In [1]: import numpy as np

In [2]: np.set_printoptions(suppress=True, linewidth=200)

In [3]: def rd(a):
   ...:     return np.round(a, 2) + 0
   ...: 

In [4]: mat = np.loadtxt("m.csv", delimiter=",")

In [5]: mat
Out[5]: 
array([[-12.21,  -6.7 , -19.08],
       [ -8.53,  -4.14, -13.05],
       [ -7.53,  -3.49, -11.41],
       [ -3.25,  -1.1 ,  -4.4 ],
       [ -2.36,  -0.77,  -2.99],
       [ -2.22,  -0.72,  -2.77],
       [ -1.87,  -0.63,  -2.24],
       [ -1.09,  -0.47,  -1.17],
       [  0.03,   0.02,   0.03],
       [  0.29,   0.21,   0.29],
       [  0.32,   0.23,   0.32],
       [  0.89,   0.7 ,   0.9 ],
       [  1.05,   0.85,   1.07],
       [  2.15,   1.9 ,   2.26],
       [  2.38,   2.13,   2.52],
       [  2.78,   2.53,   2.97],
       [  4.5 ,   4.33,   4.98],
       [  5.09,   4.95,   5.68],
       [  6.64,   6.61,   7.56],
       [  8.78,   8.93,  10.22],
       [ 13.62,  14.18,  16.37],
       [ 14.07,  14.68,  16.95],
       [ 15.22,  15.92,  18.44],
       [ 16.76,  17.6 ,  20.44],
       [ 26.18,  27.85,  32.89]])

In [6]: Xc = mat - mat.mean(axis=0)

In [7]: U, sigma, Vh = np.linalg.svd(Xc, full_matrices=False)

In [8]: rd(sigma)
Out[8]: array([79.75,  7.46,  1.35])

In [9]: rd(Xc.mean(axis=0))
Out[9]: array([0., 0., 0.])

In [10]: np.abs(Vh[0]).argmax()
Out[10]: np.int64(2)

In [11]: C = mat[[23, 14]].astype(float)

In [12]: for _ in range(5):
    ...:     lab = np.linalg.norm(mat[:, None] - C, axis=-1).argmin(axis=1)
    ...:     C = np.array([mat[lab == j].mean(axis=0) for j in range(2)])
    ...: 

In [13]: lab
Out[13]: array([1, 1, 1, 1, 1, 1, 1, 1, 1, 1, 1, 1, 1, 1, 1, 1, 1, 1, 1, 0, 0, 0, 0, 0, 0])

In [14]: np.abs(C[1] - C[0]).argmax()
Out[14]: np.int64(2)

In [15]: rd(C)
Out[15]: 
array([[15.77, 16.53, 19.22],
       [-0.68,  0.34, -1.5 ]])

In [16]: np.bincount(lab)
Out[16]: array([ 6, 19])

In [17]: x = np.array([4, 3, 3])

In [18]: h1 = np.maximum(mat @ x, 0)

In [19]: rd(mat.T @ h1)
Out[19]: array([19102.66, 19997.43, 23320.73])

In [20]: rd(np.tanh(mat @ x))
Out[20]: array([-1.  , -1.  , -1.  , -1.  , -1.  , -1.  , -1.  , -1.  ,  0.26,  0.99,  0.99,  1.  ,  1.  ,  1.  ,  1.  ,  1.  ,  1.  ,  1.  ,  1.  ,  1.  ,  1.  ,  1.  ,  1.  ,  1.  ,  1.  ])

In [21]: mat * (h1 > 1e-9)[:, None]
Out[21]: 
array([[-0.  , -0.  , -0.  ],
       [-0.  , -0.  , -0.  ],
       [-0.  , -0.  , -0.  ],
       [-0.  , -0.  , -0.  ],
       [-0.  , -0.  , -0.  ],
       [-0.  , -0.  , -0.  ],
       [-0.  , -0.  , -0.  ],
       [-0.  , -0.  , -0.  ],
       [ 0.03,  0.02,  0.03],
       [ 0.29,  0.21,  0.29],
       [ 0.32,  0.23,  0.32],
       [ 0.89,  0.7 ,  0.9 ],
       [ 1.05,  0.85,  1.07],
       [ 2.15,  1.9 ,  2.26],
       [ 2.38,  2.13,  2.52],
       [ 2.78,  2.53,  2.97],
       [ 4.5 ,  4.33,  4.98],
       [ 5.09,  4.95,  5.68],
       [ 6.64,  6.61,  7.56],
       [ 8.78,  8.93, 10.22],
       [13.62, 14.18, 16.37],
       [14.07, 14.68, 16.95],
       [15.22, 15.92, 18.44],
       [16.76, 17.6 , 20.44],
       [26.18, 27.85, 32.89]])

In [22]: data = 0.7 ** np.abs(np.subtract.outer(np.arange(3), np.arange(3)))

In [23]: rd(data)
Out[23]: 
array([[1.  , 0.7 , 0.49],
       [0.7 , 1.  , 0.7 ],
       [0.49, 0.7 , 1.  ]])

In [24]: W = np.array([[2, -2, -2, 2, 1, 2], [1, 1, 1, 1, 2, -1], [-1, 1, -1, -2, 1, 2]])

In [25]: coef = np.array([-2, -1, -1, 2, -2, -1])

In [26]: hid = np.maximum(data @ W + coef, 0)

In [27]: rd(hid)
Out[27]: 
array([[0.21, 0.  , 0.  , 3.72, 0.89, 1.28],
       [0.  , 0.  , 0.  , 3.  , 1.4 , 0.8 ],
       [0.  , 0.  , 0.  , 1.68, 0.89, 1.28]])

In [28]: (hid > 0).astype(int)
Out[28]: 
array([[1, 0, 0, 1, 1, 1],
       [0, 0, 0, 1, 1, 1],
       [0, 0, 0, 1, 1, 1]])

In [29]: C = np.array([[2, 0, -3],
    ...:     [-1, -2, 0],
    ...:     [2, 3, 2],
    ...:     [-3, -1, 2],
    ...:     [1, -1, -1],
    ...:     [-1, -1, -3]])

In [30]: W @ C
Out[30]: 
array([[ -5,  -7, -13],
       [  3,  -1,   2],
       [  0,  -6, -10]])

In [31]: np.trace(data)
Out[31]: np.float64(3.0)

In [32]: rd(np.linalg.det(data))
Out[32]: np.float64(0.26)

In [33]: rd(np.linalg.matrix_power(data, 4))
Out[33]: 
array([[ 8.19,  9.03,  8.12],
       [ 9.03, 10.  ,  9.03],
       [ 8.12,  9.03,  8.19]])

In [34]: np.allclose(data @ data.T, data.T @ data)
Out[34]: True

In [35]: (data - data.T) / 2
Out[35]: 
array([[0., 0., 0.],
       [0., 0., 0.],
       [0., 0., 0.]])

In [36]: d = np.linalg.norm(mat[:, None] - mat[None], axis=-1)

In [37]: (d + 1e9 * np.eye(25)).round(6).argmin(axis=1)
Out[37]: array([ 1,  2,  1,  4,  5,  4,  5,  6,  9, 10,  9, 12, 11, 14, 13, 14, 17, 16, 17, 18, 21, 20, 21, 22, 23])

In [38]: d[16].round(6).argsort(kind="stable")[:4]
Out[38]: array([16, 17, 15, 14])

In [39]: d.mean(axis=1).argmax()
Out[39]: np.int64(24)

In [40]: J = np.array([[-3, -1, 2], [-1, -3, -1], [2, -1, -3]])

In [41]: x = np.array([2, 7, 2])

In [42]: target = J @ x

In [43]: coef, lr = np.zeros(3), 1 / np.linalg.norm(J, 2) ** 2

In [44]: for i in range(12):
    ...:     coef -= lr * J.T @ (J @ coef - target)
    ...:     if i % 2 == 0: print(i, round(np.linalg.norm(J @ coef - target), 2))
    ...: 
0 12.43
2 2.44
4 0.51
6 0.21
8 0.19
10 0.18

In [45]: rd(np.linalg.cond(J))
Out[45]: np.float64(18.66)

In [46]: def softmax(z):
    ...:     e = np.exp(z - z.max(axis=-1, keepdims=True))
    ...:     return e / e.sum(axis=-1, keepdims=True)
    ...: 

In [47]: rd(softmax(10 * J[0]))
Out[47]: array([0., 0., 1.])

In [48]: S = J @ J.T / np.sqrt(3)

In [49]: rd(softmax(S)[0] @ J)
Out[49]: array([-2.99, -1.01,  1.99])

In [50]: rd(softmax(S + np.triu(np.full(S.shape, -np.inf), 1)))
Out[50]: 
array([[1.  , 0.  , 0.  ],
       [0.02, 0.98, 0.  ],
       [0.  , 0.  , 1.  ]])

In [51]: K = np.load("a.npy")

In [52]: rd(K)
Out[52]: 
array([[ 0.19, -0.93,  0.31],
       [-0.93, -0.07,  0.36],
       [ 0.31,  0.36,  0.88]])

In [53]: U, sigma, Vh = np.linalg.svd(K, full_matrices=False)

In [54]: rd(U.T @ U)
Out[54]: 
array([[1., 0., 0.],
       [0., 1., 0.],
       [0., 0., 1.]])

In [55]: rd(np.sqrt((sigma ** 2).sum())), rd(np.linalg.norm(K))
Out[55]: (np.float64(1.73), np.float64(1.73))

In [56]: rd(U.T @ K @ Vh.T)
Out[56]: 
array([[1., 0., 0.],
       [0., 1., 0.],
       [0., 0., 1.]])

In [57]: rd(np.cumsum(sigma ** 2) / np.sum(sigma ** 2))
Out[57]: array([0.33, 0.67, 1.  ])

In [58]: w, evecs = np.linalg.eigh(J)

In [59]: w.sum(), np.trace(J)
Out[59]: (np.float64(-9.0), np.int64(-9))

In [60]: (w > 1e-8).sum(), (w < -1e-8).sum()
Out[60]: (np.int64(0), np.int64(3))

In [61]: rd(evecs.T @ J @ evecs)
Out[61]: 
array([[-5.  ,  0.  ,  0.  ],
       [ 0.  , -3.73,  0.  ],
       [ 0.  ,  0.  , -0.27]])

In [62]: rd(w)
Out[62]: array([-5.  , -3.73, -0.27])

In [63]: np.abs(evecs[:, -1]).round(6).argmax()
Out[63]: np.int64(0)
